In [1]: import numpy as np

In [2]: np.set_printoptions(precision=1, suppress=True, linewidth=160)

In [3]: rd = lambda a: np.round(a, 1) + 0

In [4]: feats = np.array([[0, 1, 0, 1, 1, 0, 0],
   ...:     [1, 0, 0, 1, 0, 0, 1],
   ...:     [0, 0, 0, 0, 1, 0, 0],
   ...:     [1, 1, 0, 0, 1, 0, 1],
   ...:     [1, 0, 1, 1, 0, 1, 0],
   ...:     [0, 0, 0, 0, 1, 0, 1],
   ...:     [0, 1, 0, 1, 0, 1, 0]])

In [5]: # symmetric, so the eigenvalues are real

In [6]: O, Rm = np.linalg.qr(feats)

In [7]: rd(O)
Out[7]: 
array([[ 0. ,  0.6, -0.2,  0.3,  0.3,  0.6,  0. ],
       [-0.6, -0.2,  0.5,  0.6,  0. ,  0. ,  0. ],
       [ 0. ,  0. ,  0. ,  0. ,  0.6, -0.3,  0.7],
       [-0.6,  0.4,  0.3, -0.6,  0. ,  0. ,  0. ],
       [-0.6, -0.2, -0.8,  0. ,  0. ,  0. ,  0. ],
       [ 0. ,  0. ,  0. ,  0. ,  0.6, -0.3, -0.7],
       [ 0. ,  0.6, -0.2,  0.3, -0.3, -0.6,  0. ]])

In [8]: np.trace(O @ O.T)
Out[8]: np.float64(7.0)

In [9]: rd(O @ Rm)
Out[9]: 
array([[0., 1., 0., 1., 1., 0., 0.],
       [1., 0., 0., 1., 0., 0., 1.],
       [0., 0., 0., 0., 1., 0., 0.],
       [1., 1., 0., 0., 1., 0., 1.],
       [1., 0., 1., 1., 0., 1., 0.],
       [0., 0., 0., 0., 1., 0., 1.],
       [0., 1., 0., 1., 0., 1., 0.]])

In [10]: rd(abs(Rm[0, 0])), rd(np.linalg.norm(feats[:, 0]))
Out[10]: (np.float64(1.7), np.float64(1.7))

In [11]: np.trace(feats @ feats @ feats) // 6
Out[11]: np.int64(3)

In [12]: L = np.diag(feats.sum(axis=1)) - feats

In [13]: L
Out[13]: 
array([[ 3, -1,  0, -1, -1,  0,  0],
       [-1,  3,  0, -1,  0,  0, -1],
       [ 0,  0,  1,  0, -1,  0,  0],
       [-1, -1,  0,  4, -1,  0, -1],
       [-1,  0, -1, -1,  4, -1,  0],
       [ 0,  0,  0,  0, -1,  2, -1],
       [ 0, -1,  0, -1,  0, -1,  3]])

In [14]: round(np.linalg.det(L[1:, 1:]))
Out[14]: 66
